$ python3 -q
>>> import numpy as np
>>> np.set_printoptions(precision=3, suppress=True, linewidth=140)
>>> tidy = lambda a: np.round(a, 3) + 0
>>> F = np.load("data.npy")
>>> F
array([[-2.,  0., -3.],
       [ 0., -2.,  0.],
       [-3.,  0., -2.]])
>>> F @ F
array([[13.,  0., 12.],
       [ 0.,  4.,  0.],
       [12.,  0., 13.]])
>>> np.flatnonzero(np.linalg.matrix_power((F != 0) + (F.T != 0) + np.eye(3), 3)[2])
array([0, 2])
>>> tidy(np.sort(np.linalg.eigvals(F).real))
array([-5., -2.,  1.])
>>> (np.linalg.matrix_power((F != 0) + (F.T != 0) + np.eye(3), 3) > 0).astype(int)
array([[1, 0, 1],
       [0, 1, 0],
       [1, 0, 1]])
>>> J = np.load("out1.npy")
>>> J
array([[  0,  -5,  -6,   5],
       [  5,   0,  13,   2],
       [  6, -13,   0,   7],
       [ -5,  -2,  -7,   0]])
>>> tidy(np.linalg.eigvals(J).sum().real)
np.float64(0.0)
>>> tidy(np.linalg.det(2 * J)), tidy(np.linalg.det(J))
(np.float64(28224.0), np.float64(1764.0))
>>> ang = np.radians(90)
>>> R = np.eye(4)
>>> R[1, 1] = R[0, 0] = np.cos(ang)
>>> R[1, 0], R[0, 1] = -np.sin(ang), np.sin(ang)
>>> tidy(R)
array([[ 0.,  1.,  0.,  0.],
       [-1.,  0.,  0.,  0.],
       [ 0.,  0.,  1.,  0.],
       [ 0.,  0.,  0.,  1.]])
>>> M2 = J @ R.T
>>> np.abs(M2 - J).max(axis=0)
array([19.,  7.,  0.,  0.])
>>> np.allclose(np.linalg.norm(J, axis=1), np.linalg.norm(M2, axis=1))
True
>>> np.allclose(J @ J.T, M2 @ M2.T)
True
>>> K = np.loadtxt("layer19.csv", delimiter=",")
>>> K
array([[-1.,  2., -5., -4.],
       [ 2., -5., -6., -8.],
       [ 0.,  0.,  0.,  1.],
       [ 0.,  0., -2., -2.]])
>>> np.einsum("ii->", K)
np.float64(-8.0)
>>> data = np.minimum.outer(np.arange(1, 6), np.arange(1, 6)) * -3
>>> data
array([[ -3,  -3,  -3,  -3,  -3],
       [ -3,  -6,  -6,  -6,  -6],
       [ -3,  -6,  -9,  -9,  -9],
       [ -3,  -6,  -9, -12, -12],
       [ -3,  -6,  -9, -12, -15]])
>>> # equal to its transpose
>>> ev, evecs = np.linalg.eigh(data)
>>> x0 = np.array([2, 1, 0, 0, -1])
>>> tidy(evecs * np.abs(ev) @ evecs.T)
array([[ 3.,  3.,  3.,  3.,  3.],
       [ 3.,  6.,  6.,  6.,  6.],
       [ 3.,  6.,  9.,  9.,  9.],
       [ 3.,  6.,  9., 12., 12.],
       [ 3.,  6.,  9., 12., 15.]])
>>> M2 = np.array([[2, 1], [2, 2]])
>>> W2 = np.kron(M2, data)
>>> W2
array([[ -6,  -6,  -6,  -6,  -6,  -3,  -3,  -3,  -3,  -3],
       [ -6, -12, -12, -12, -12,  -3,  -6,  -6,  -6,  -6],
       [ -6, -12, -18, -18, -18,  -3,  -6,  -9,  -9,  -9],
       [ -6, -12, -18, -24, -24,  -3,  -6,  -9, -12, -12],
       [ -6, -12, -18, -24, -30,  -3,  -6,  -9, -12, -15],
       [ -6,  -6,  -6,  -6,  -6,  -6,  -6,  -6,  -6,  -6],
       [ -6, -12, -12, -12, -12,  -6, -12, -12, -12, -12],
       [ -6, -12, -18, -18, -18,  -6, -12, -18, -18, -18],
       [ -6, -12, -18, -24, -24,  -6, -12, -18, -24, -24],
       [ -6, -12, -18, -24, -30,  -6, -12, -18, -24, -30]])
